% ipython --no-banner

In [1]: import numpy as np

In [2]: import numpy.linalg as la

In [3]: np.set_printoptions(precision=2, suppress=True, linewidth=160)

In [4]: tidy = lambda a: np.round(a, 2) + 0

In [5]: M = np.load("a.npy")

In [6]: M
Out[6]: 
array([[ 1,  1, -1, -1, -1, -1,  1,  1],
       [ 1, -1,  1, -1, -1,  1, -1,  1],
       [ 1, -1, -1,  1,  1, -1, -1,  1],
       [ 1, -1,  1, -1,  1, -1,  1, -1]])

In [7]: x0 = np.array([-1, 0, 3, 1, -2, 0, 3, -2])

In [8]: np.einsum("ij,j->i", M, x0)
Out[8]: array([ -2,  -2, -10,   4])

In [9]: (M * x0).sum(axis=1)
Out[9]: array([ -2,  -2, -10,   4])

In [10]: np.sign((M @ x0).round(6))
Out[10]: array([-1, -1, -1,  1])

In [11]: rng = np.random.default_rng(4375)

In [12]: out = M + rng.integers(-2, 3, (4, 2)) @ rng.integers(-2, 3, (2, 8))

In [13]: out
Out[13]: 
array([[ 1, -1, -1, -5, -3,  3, -1, -1],
       [-1,  1, -1,  3,  0, -1,  2,  3],
       [ 5, -3,  3, -3,  1, -1, -5, -1],
       [-1, -2, -1, -3, -1,  3,  1, -2]])

In [14]: la.matrix_rank(out - M, tol=1e-8)
Out[14]: np.int64(2)

In [15]: X = np.loadtxt("sample4.csv", delimiter=",")

In [16]: X
Out[16]: 
array([[-12.92,  14.4 ,   5.07],
       [ -1.55,  19.06,   5.87],
       [  8.04, -15.01, -10.48],
       [ 14.77,  -0.7 , -13.46],
       [ -8.05,   2.11,  18.19],
       [  8.06, -10.9 , -14.71],
       [ 15.48,   4.79,  11.73],
       [ 15.14, -13.01,  -1.28],
       [  0.38,  18.87,  -6.63],
       [  7.36,  18.48,  -2.1 ],
       [-17.49,   9.4 ,  -2.42],
       [-13.78,   1.86,  14.37],
       [ 11.56,  16.32,   0.44],
       [ -4.54,  12.49,  14.95],
       [  7.54, -16.83,  -7.73],
       [  4.1 ,  19.34,  -3.02],
       [ -3.98,  18.88,   5.26],
       [ -0.15,  -1.85, -19.91],
       [ 17.67,  -9.37,  -0.32],
       [-14.83,   6.85, -11.53],
       [ 18.28,   2.62,  -7.69],
       [ -5.47,   0.8 , -19.22],
       [ 11.92,  16.04,  -0.77],
       [ 19.38,  -4.61,   1.79],
       [  8.11,   0.68,  18.27],
       [-12.42, -12.59,  -9.34],
       [-10.05,  14.74,   9.05],
       [-13.37,  10.19,  10.84],
       [ -4.73, -16.75,   9.85],
       [  1.63, -15.12, -12.99],
       [ -4.21,  -3.5 , -19.24],
       [  9.72,  -4.37,  16.93],
       [ -0.96,   0.36, -19.97],
       [-14.38,  13.07,   4.75],
       [ -6.99,   7.77,  17.05],
       [ 15.89,  -2.05,  11.97],
       [-14.13,  12.13,  -7.28],
       [ 17.97,   5.74,  -6.63],
       [  3.38,  -5.72, -18.87],
       [ 15.21, -12.05,   4.84],
       [  2.41,  14.75,  13.29]])

In [17]: dist = la.norm(X[:, None] - X[None], axis=-1)

In [18]: dist.mean(axis=1).argmax()
Out[18]: np.int64(28)

In [19]: dist.shape
Out[19]: (41, 41)

In [20]: np.unravel_index(dist.round(6).argmax(), dist.shape)
Out[20]: (np.int64(3), np.int64(11))

In [21]: tidy(la.norm(X, axis=1))
Out[21]: 
array([20.  , 20.  , 19.99, 20.  , 20.  , 20.  , 20.  , 20.  , 20.  , 20.  , 20.  , 20.  , 20.  , 20.  , 20.  , 20.  , 20.  , 20.  , 20.  , 19.99, 20.  ,
       20.  , 20.  , 20.  , 20.  , 20.  , 20.  , 20.  , 20.  , 20.  , 20.  , 20.01, 20.  , 20.  , 20.  , 20.  , 19.99, 20.  , 20.01, 20.  , 20.  ])

In [22]: cen = (X - X.mean(axis=0)) / X.std(axis=0)

In [23]: np.argwhere(np.abs(cen) > 2)
Out[23]: array([], shape=(0, 2), dtype=int64)

In [24]: beta = la.lstsq(np.delete(cen, 1, axis=1), cen[:, 1])[0]

In [25]: np.abs(beta).argmax()
Out[25]: np.int64(0)

In [26]: tidy(1 - np.var(cen[:, 1] - np.delete(cen, 1, axis=1) @ beta))
Out[26]: np.float64(0.15)

In [27]: Q, vecs = la.qr(X[:, :1])[0], la.qr(X[:, 1:])[0]

In [28]: sig = la.svd(Q.T @ vecs, compute_uv=False)

In [29]: (sig > 0.9).sum()
Out[29]: np.int64(0)

In [30]: tidy(la.norm(Q @ Q.T - vecs @ vecs.T, 2))
Out[30]: np.float64(1.0)

In [31]: out = np.array([[0, 7, 2], [4, -9, -7], [-3, 9, -7]])

In [32]: np.vstack([X, out.T]).shape
Out[32]: (44, 3)

In [33]: la.matrix_rank(np.vstack([X, out.T]))
Out[33]: np.int64(3)

In [34]: lab = X[:, 1] > np.median(X[:, 1])

In [35]: r0 = X[lab].mean(axis=0) - X[~lab].mean(axis=0)

In [36]: lab.astype(int)
Out[36]: array([1, 1, 0, 0, 0, 0, 1, 0, 1, 1, 1, 0, 1, 1, 0, 1, 1, 0, 0, 1, 1, 0, 1, 0, 0, 0, 1, 1, 0, 0, 0, 0, 0, 1, 1, 0, 1, 1, 0, 0, 1])

In [37]: tidy((((X - X.mean(axis=0)) @ r0 > 0) == lab).mean())
Out[37]: np.float64(0.88)

In [38]: ((X - X.mean(axis=0)) @ r0 > 0).astype(int)
Out[38]: array([1, 1, 0, 0, 1, 0, 1, 0, 1, 1, 1, 1, 1, 1, 0, 1, 1, 0, 0, 1, 0, 0, 1, 0, 1, 0, 1, 1, 0, 0, 0, 0, 0, 1, 1, 0, 1, 0, 0, 0, 1])

In [39]: np.argsort(-np.abs(r0).round(6), kind="stable")
Out[39]: array([1, 2, 0])

In [40]: m1 = np.array([[2.05, 2.0, 1.0, -1.0, 1.0, -1.0, 2.0, -1.0],
    ...:     [-1.0, 0.05, 2.0, 1.0, 2.0, -2.0, 0.0, 0.0],
    ...:     [2.0, 2.0, 1.05, -1.0, 0.0, 0.0, -1.0, 2.0],
    ...:     [-2.0, 1.0, -2.0, 1.05, 2.0, -1.0, -1.0, -2.0],
    ...:     [2.0, -1.0, 0.0, 0.0, 1.05, 2.0, 1.0, 1.0],
    ...:     [-2.0, 1.0, -2.0, 1.0, -1.0, 0.05, 0.0, -2.0],
    ...:     [0.0, 1.0, 2.0, 2.0, -2.0, 1.0, -0.95, -2.0],
    ...:     [2.0, 2.0, 1.0, -1.0, 1.0, -1.0, 2.0, -0.95]])

In [41]: lab = rng.permutation(8)

In [42]: lab
Out[42]: array([0, 7, 4, 2, 6, 5, 3, 1])

In [43]: out = m1[lab][:, lab]

In [44]: out
Out[44]: 
array([[ 2.05, -1.  ,  1.  ,  1.  ,  2.  , -1.  , -1.  ,  2.  ],
       [ 2.  , -0.95,  1.  ,  1.  ,  2.  , -1.  , -1.  ,  2.  ],
       [ 2.  ,  1.  ,  1.05,  0.  ,  1.  ,  2.  ,  0.  , -1.  ],
       [ 2.  ,  2.  ,  0.  ,  1.05, -1.  ,  0.  , -1.  ,  2.  ],
       [ 0.  , -2.  , -2.  ,  2.  , -0.95,  1.  ,  2.  ,  1.  ],
       [-2.  , -2.  , -1.  , -2.  ,  0.  ,  0.05,  1.  ,  1.  ],
       [-2.  , -2.  ,  2.  , -2.  , -1.  , -1.  ,  1.05,  1.  ],
       [-1.  ,  0.  ,  2.  ,  2.  ,  0.  , -2.  ,  1.  ,  0.05]])

In [45]: tidy(np.trace(out))
Out[45]: np.float64(3.4)

In [46]: np.diag(out)
Out[46]: array([ 2.05, -0.95,  1.05,  1.05, -0.95,  0.05,  1.05,  0.05])

In [47]: cov = out.T @ out

In [48]: tidy(la.eigvalsh(cov)[::-1])
Out[48]: array([48.91, 30.55, 20.44, 14.48,  9.15,  5.22,  0.57,  0.  ])

In [49]: E = np.loadtxt("layer5.csv", delimiter=",")

In [50]: E
Out[50]: 
array([[-4.,  0.,  2., -1.,  1., -2., -4.,  5.,  4.],
       [ 0., -4.,  5., -2.,  3.,  5., -2., -2.,  3.],
       [ 0.,  0.,  1.,  4.,  3.,  5., -5., -2., -3.],
       [ 0.,  0.,  0., -2., -4.,  3., -1., -3.,  3.],
       [ 0.,  0.,  0.,  0., -1.,  5., -5.,  4.,  5.],
       [ 0.,  0.,  0.,  0.,  0., -3.,  3., -4.,  1.],
       [ 0.,  0.,  0.,  0.,  0.,  0.,  5.,  5.,  0.],
       [ 0.,  0.,  0.,  0.,  0.,  0.,  0.,  5.,  2.],
       [ 0.,  0.,  0.,  0.,  0.,  0.,  0.,  0., -1.]])

In [51]: # triangular, det is the product of the diagonal

In [52]: x0 = np.array([8, -1, 9, 6, -8, 0, -7, -6, -5])

In [53]: h = np.maximum(E @ x0, 0)

In [54]: tidy(np.tanh(E @ x0))
Out[54]: array([-1.  ,  1.  ,  1.  ,  1.  , -1.  , -0.96, -1.  , -1.  ,  1.  ])

In [55]: E * (h > 1e-9)[:, None]
Out[55]: 
array([[-0.,  0.,  0., -0.,  0., -0., -0.,  0.,  0.],
       [ 0., -4.,  5., -2.,  3.,  5., -2., -2.,  3.],
       [ 0.,  0.,  1.,  4.,  3.,  5., -5., -2., -3.],
       [ 0.,  0.,  0., -2., -4.,  3., -1., -3.,  3.],
       [ 0.,  0.,  0.,  0., -0.,  0., -0.,  0.,  0.],
       [ 0.,  0.,  0.,  0.,  0., -0.,  0., -0.,  0.],
       [ 0.,  0.,  0.,  0.,  0.,  0.,  0.,  0.,  0.],
       [ 0.,  0.,  0.,  0.,  0.,  0.,  0.,  0.,  0.],
       [ 0.,  0.,  0.,  0.,  0.,  0.,  0.,  0., -1.]])

In [56]: E.T @ h
Out[56]: array([   0.,  -96.,  191.,  176.,  165.,  565., -433., -280.,  -56.])

In [57]: np.flatnonzero(h > 1e-9)
Out[57]: array([1, 2, 3, 8])

In [58]: h
Out[58]: array([ 0., 24., 71., 30.,  0.,  0.,  0.,  0.,  5.])
